>>> import numpy as np
>>> np.set_printoptions(suppress=True, linewidth=140)
>>> tidy = lambda a: np.round(a, 2) + 0
>>> X = np.load("layer9.npy")
>>> tidy(X)
array([[ 0.  ,  0.01, -0.05],
       [ 0.01,  0.06, -0.25],
       [-0.05, -0.25,  0.93]])
>>> x = np.array([2, 2, 2])
>>> tidy((x - X @ x) @ (X @ x))
np.float64(0.0)
>>> tidy(np.eye(3) - X)
array([[ 1.  , -0.01,  0.05],
       [-0.01,  0.94,  0.25],
       [ 0.05,  0.25,  0.07]])
>>> tidy(X @ x)
array([-0.07, -0.34,  1.28])
>>> f = np.array([1, 0])
>>> tidy(np.correlate(X[0], X[1], "full"))
array([0.  , 0.  , 0.01, 0.  , 0.  ])
>>> tidy(np.array([np.convolve(row, f, "same") for row in X]))
array([[ 0.  ,  0.01, -0.05],
       [ 0.01,  0.06, -0.25],
       [-0.05, -0.25,  0.93]])
>>> tidy(np.convolve(X[0], f))
array([ 0.  ,  0.01, -0.05,  0.  ])
>>> rng = np.random.default_rng(13)
>>> other = X + rng.integers(-2, 3, (3, 1)) @ rng.integers(-2, 3, (1, 3))
>>> tidy(other)
array([[ 4.  , -3.99,  3.95],
       [ 4.01, -3.94,  3.75],
       [ 3.95, -4.25,  4.93]])
>>> tidy(other - X)
array([[ 4., -4.,  4.],
       [ 4., -4.,  4.],
       [ 4., -4.,  4.]])
>>> np.linalg.matrix_rank(other - X, tol=1e-8)
np.int64(1)
>>> np.abs(other - X).sum(axis=1)
array([12., 12., 12.])
>>> tidy(np.linalg.svd(other - X, compute_uv=False))
array([12.,  0.,  0.])
>>> J = np.load("block13.npy")
>>> J
array([[0, 1, 3],
       [0, 0, 3],
       [0, 0, 0]])
>>> proj = np.triu(np.array([[8, -8, 9], [5, 3, 8], [0, -8, 6]]), 1) + np.eye(3)
>>> other = proj @ J @ np.linalg.inv(proj)
>>> tidy(np.linalg.det(other))
np.float64(0.0)
>>> np.linalg.matrix_rank(other)
np.int64(2)
>>> mat = np.load("w.npy")
>>> mat
array([[ 1, -1,  1, -1, -1,  1, -1,  1],
       [ 1,  1, -1, -1,  1,  1, -1, -1],
       [ 1, -1, -1,  1,  1, -1, -1,  1]])
>>> def softmax(z):
...     e = np.exp(z - z.max(axis=-1, keepdims=True))
...     return e / e.sum(axis=-1, keepdims=True)
... 
>>> tidy(softmax(mat[1]))
array([0.22, 0.22, 0.03, 0.03, 0.22, 0.22, 0.03, 0.03])
>>> scores = mat @ mat.T / np.sqrt(8)
>>> tidy(softmax(scores))
array([[0.89, 0.05, 0.05],
       [0.05, 0.89, 0.05],
       [0.05, 0.05, 0.89]])
>>> data = np.load("sample12.npy")
>>> data
array([[-3,  0,  0],
       [ 0, -2,  0],
       [ 0,  0,  2]])
>>> evals, vecs = np.linalg.eigh(data)
>>> np.abs(vecs[:, -1]).round(6).argmax()
np.int64(2)
>>> cent = np.array([[2, 0, 0], [1, 1, 1]])
>>> M = rng.normal(size=(17, 2)) @ cent + np.array([2, 3, 2])
>>> tidy(M)
array([[3.46, 4.32, 3.32],
       [4.6 , 4.83, 3.83],
       [1.55, 2.48, 1.48],
       [3.59, 3.43, 2.43],
       [1.04, 2.75, 1.75],
       [4.14, 3.7 , 2.7 ],
       [0.64, 2.63, 1.63],
       [0.07, 4.68, 3.68],
       [2.89, 4.34, 3.34],
       [4.78, 4.94, 3.94],
       [5.39, 3.32, 2.32],
       [4.01, 2.05, 1.05],
       [3.04, 1.52, 0.52],
       [3.75, 4.06, 3.06],
       [2.08, 2.63, 1.63],
       [0.05, 2.66, 1.66],
       [4.99, 3.89, 2.89]])
>>> x = np.array([1, 0, 2])
>>> np.linalg.norm(M @ x) <= np.linalg.norm(M, 2) * np.linalg.norm(x) + 1e-9
np.True_
>>> tidy(M @ np.eye(3)[2])
array([3.32, 3.83, 1.48, 2.43, 1.75, 2.7 , 1.63, 3.68, 3.34, 3.94, 2.32, 1.05, 0.52, 3.06, 1.63, 1.66, 2.89])
>>> feats = np.loadtxt("a.csv", delimiter=",")
>>> tidy(feats)
array([[-0.99,  0.  , -0.16],
       [ 0.  , -1.  ,  0.02],
       [-0.16,  0.02,  0.99]])
>>> x = np.array([2, 2, -2])
>>> tidy(np.sort(np.abs(np.degrees(np.angle(np.linalg.eigvals(feats))))))
array([  0. , 179.9, 179.9])
>>> [p for p in range(1, 25) if np.allclose(np.linalg.matrix_power(feats, p), np.eye(3))]
[]
>>> 3 - np.linalg.matrix_rank(feats - np.eye(3), tol=1e-8)
np.int64(1)
>>> tidy(np.linalg.inv(feats))
array([[-0.99,  0.  , -0.16],
       [ 0.  , -1.  ,  0.02],
       [-0.16,  0.02,  0.99]])
>>> tidy(np.linalg.det(feats))
np.float64(1.0)
>>> other = np.linalg.inv(feats)
>>> tidy(np.linalg.cond(feats))
np.float64(1.0)
>>> tidy(np.linalg.slogdet(feats)[0])
np.float64(1.0)
>>> tidy(softmax(10 * feats[2]))
array([0., 0., 1.])
>>> tidy(softmax(feats).sum(axis=1))
array([1., 1., 1.])
>>> scores = feats @ feats.T / np.sqrt(3)
>>> softmax(scores).round(6).argmax(axis=1)
array([0, 1, 2])
>>> tidy(softmax(scores)[2] @ feats)
array([-0.34, -0.26,  0.43])
>>> tidy(softmax(scores))
array([[0.47, 0.26, 0.26],
       [0.26, 0.47, 0.26],
       [0.26, 0.26, 0.47]])
>>> theta = np.radians(36)
>>> Rm = np.eye(3)
>>> Rm[2, 2] = Rm[0, 0] = np.cos(theta)
>>> Rm[2, 0], Rm[0, 2] = -np.sin(theta), np.sin(theta)
>>> tidy(Rm)
array([[ 0.81,  0.  ,  0.59],
       [ 0.  ,  1.  ,  0.  ],
       [-0.59,  0.  ,  0.81]])
>>> other = feats @ Rm.T
>>> tidy(other)
array([[-0.89,  0.  ,  0.45],
       [ 0.01, -1.  ,  0.02],
       [ 0.45,  0.02,  0.89]])
>>> A = np.array([[0, -2, -2], [-1, 0, 2], [-2, -1, 2]])
>>> A[0] = A[1]
>>> A
array([[-1,  0,  2],
       [-1,  0,  2],
       [-2, -1,  2]])
>>> proj = np.triu(np.array([[9, 4, -7], [-2, -3, -7], [0, 6, 4]]), 1) + np.eye(3)
>>> other = proj @ A @ np.linalg.inv(proj)
>>> tidy(np.linalg.det(other))
np.float64(0.0)
>>> np.trace(other), np.trace(A)
(np.float64(1.0), np.int64(1))
>>> other
array([[   9.,  -29., -144.],
       [  13.,  -45., -236.],
       [  -2.,    7.,   37.]])
>>> left, sv, Vt = np.linalg.svd(A)
>>> vecs = Vt[:(sv > 1e-8).sum()]
>>> x = A[0] + -3 * A[1] + rng.integers(2) * np.eye(3)[1]
>>> x
array([ 2.,  0., -4.])
>>> np.allclose(vecs.T @ vecs @ x, x)
True
>>> np.linalg.matrix_rank(np.vstack([A, x]))
np.int64(2)
>>> tidy(np.diag(vecs.T @ vecs))
array([0.56, 0.56, 0.89])
>>> other = A / np.sqrt((A ** 2).mean(axis=1, keepdims=True))
>>> tidy(A - A.mean(axis=1, keepdims=True))
array([[-1.33, -0.33,  1.67],
       [-1.33, -0.33,  1.67],
       [-1.67, -0.67,  2.33]])
>>> tidy(np.linalg.norm(other, axis=1))
array([1.73, 1.73, 1.73])
>>> [round(float(x), 2) for x in np.linalg.svd(A, compute_uv=False)[:3]]
[4.24, 1.0, 0.0]
>>> np.linalg.matrix_rank(A, rtol=0.1)
np.int64(2)
>>> np.argsort(-np.linalg.norm(A, axis=0).round(6), kind="stable")[:3]
array([2, 0, 1])
>>> np.linalg.cond(A) > 100
np.True_
>>> np.allclose(A, A.T)
False
>>> np.linalg.matrix_power(A, 3)
array([[  1,  -2,  -6],
       [  1,  -2,  -6],
       [  7,   2, -10]])
>>> A @ A
array([[-3, -2,  2],
       [-3, -2,  2],
       [-1, -2, -2]])
>>> tidy(np.linalg.det(A))
np.float64(0.0)
>>> (A - A.T) / 2
array([[ 0. ,  0.5,  2. ],
       [-0.5,  0. ,  1.5],
       [-2. , -1.5,  0. ]])
>>> np.allclose(A @ A.T, A.T @ A)
False
>>> Q, _ = np.linalg.qr(np.array([[0.2, -1.5, 1.0], [-0.3, 0.5, 1.0], [-0.2, -0.3, -0.4]]))
>>> F = 3 * Q
>>> tidy(F)
array([[-1.46, -2.4 , -1.06],
       [ 2.18, -0.43, -2.01],
       [ 1.46, -1.75,  1.96]])
>>> other = F + rng.integers(-2, 3, (3, 1)) @ rng.integers(-2, 3, (1, 3))
>>> tidy(other)
array([[-1.46, -1.4 ,  0.94],
       [ 2.18,  0.57, -0.01],
       [ 1.46, -1.75,  1.96]])
>>> tidy(np.linalg.svd(other - F, compute_uv=False))
array([3.16, 0.  , 0.  ])
>>> np.abs(other - F).sum(axis=1)
array([3., 3., 0.])
